$ python3 -q
>>> import numpy as np
>>> np.set_printoptions(precision=2, suppress=True, linewidth=160)
>>> rd = lambda a: np.round(a, 2) + 0
>>> E = np.load("arr.npy")
>>> E
array([[-2, -4,  0, -5,  3,  1],
       [ 0,  5,  1,  1, -1,  4],
       [ 0,  0,  1, -2, -5, -1],
       [ 0,  0,  0, -4, -1, -1],
       [ 0,  0,  0,  0,  3,  1],
       [ 0,  0,  0,  0,  0,  4]])
>>> rd(np.sort(np.abs(np.linalg.eigvals(E))))
array([1., 2., 3., 4., 4., 5.])
>>> np.linalg.matrix_power(E, 3)
array([[  -8,  -76,  -16, -128,   54,  -78],
       [   0,  125,   31,   17,  -96,  213],
       [   0,    0,    1,  -26,  -65,  -57],
       [   0,    0,    0,  -64,  -13,  -19],
       [   0,    0,    0,    0,   27,   37],
       [   0,    0,    0,    0,    0,   64]])
>>> (E + E.T) / 2
array([[-2. , -2. ,  0. , -2.5,  1.5,  0.5],
       [-2. ,  5. ,  0.5,  0.5, -0.5,  2. ],
       [ 0. ,  0.5,  1. , -1. , -2.5, -0.5],
       [-2.5,  0.5, -1. , -4. , -0.5, -0.5],
       [ 1.5, -0.5, -2.5, -0.5,  3. ,  0.5],
       [ 0.5,  2. , -0.5, -0.5,  0.5,  4. ]])
>>> E.inv()
Traceback (most recent call last):
  File "<python-input-8>", line 1, in <module>
    E.inv()
    ^^^^^
AttributeError: 'numpy.ndarray' object has no attribute 'inv'
>>> E @ E
array([[  4, -12,  -4,  26,  12,  -6],
       [  0,  25,   6,  -1, -14,  33],
       [  0,   0,   1,   6, -18,  -8],
       [  0,   0,   0,  16,   1,  -1],
       [  0,   0,   0,   0,   9,   7],
       [  0,   0,   0,   0,   0,  16]])
>>> rd(np.linalg.det(E))
np.float64(480.0)
